In [1]: import numpy as np

In [2]: import numpy.linalg as la

In [3]: np.set_printoptions(precision=2, suppress=True, linewidth=140, sign=" ")

In [4]: W0 = np.load("dump.npy")

In [5]: print(W0)
[[ 2.  1.  0.  0.  0.  0.  0.  0.  0.  0.  0.]
 [ 0.  2.  1.  0.  0.  0.  0.  0.  0.  0.  0.]
 [ 0.  0.  2.  1.  0.  0.  0.  0.  0.  0.  0.]
 [ 0.  0.  0.  2.  1.  0.  0.  0.  0.  0.  0.]
 [ 0.  0.  0.  0.  2.  1.  0.  0.  0.  0.  0.]
 [ 0.  0.  0.  0.  0.  2.  1.  0.  0.  0.  0.]
 [ 0.  0.  0.  0.  0.  0.  2.  1.  0.  0.  0.]
 [ 0.  0.  0.  0.  0.  0.  0.  2.  1.  0.  0.]
 [ 0.  0.  0.  0.  0.  0.  0.  0.  2.  1.  0.]
 [ 0.  0.  0.  0.  0.  0.  0.  0.  0.  2.  1.]
 [ 0.  0.  0.  0.  0.  0.  0.  0.  0.  0.  2.]]

In [6]: print(np.sort(np.abs(la.eigvals(W0))))
[ 2.  2.  2.  2.  2.  2.  2.  2.  2.  2.  2.]

In [7]: E = np.load("w.npy")

In [8]: print(E)
[[ 3  3 -4 -3  2  3 -3 -3 -1]
 [ 1  0  2  0 -1  0 -1  0 -1]
 [ 0 -2  2 -1  0 -1  0 -1 -2]
 [-1  1  2  0  0  0 -1  0 -1]
 [-2  0  4  1  0 -1  1  1 -2]
 [ 2  2  0 -2 -2 -1 -4 -1  0]
 [ 1  0  2  0 -1  0 -1  0 -1]
 [-1  4  0  3  0  1 -2  0 -1]
 [ 1  1 -2 -1  0  1 -2 -1  1]
 [ 2  2 -2 -2  2  2 -1 -2 -2]
 [-1  1  2  0  2  0  0 -1  2]
 [-1  3  4  1 -2 -2 -1  2 -1]
 [ 0 -2  2 -1  0 -1  0 -1 -2]
 [ 0 -2  2 -1  0 -1  0 -1 -2]
 [ 1  2  6 -1 -1 -2 -3 -1  0]
 [-3  4  4  4  2  0  0  0  0]
 [ 2  2 -2 -2  2  2 -1 -2 -2]
 [ 0  0  0  0  0  0  0  0  0]
 [ 5  2  2 -5 -1  0 -6 -4 -5]
 [ 1  4  3 -1  2  2 -1  0 -1]]

In [9]: hat = E @ la.solve(E.T @ E, E.T)

In [10]: print(np.diag(hat))
[ 0.42  0.38  0.25  0.57  0.42  0.5   0.38  0.65  0.3   0.32  0.51  0.68  0.25  0.25  0.56  0.65  0.32  0.    0.59  1.  ]

In [11]: print(np.round(hat @ E[:, 3], 2) + 0)
[-3.  0. -1.  0.  1. -2.  0.  3. -1. -2.  0.  1. -1. -1. -1.  4. -2.  0. -5. -1.]
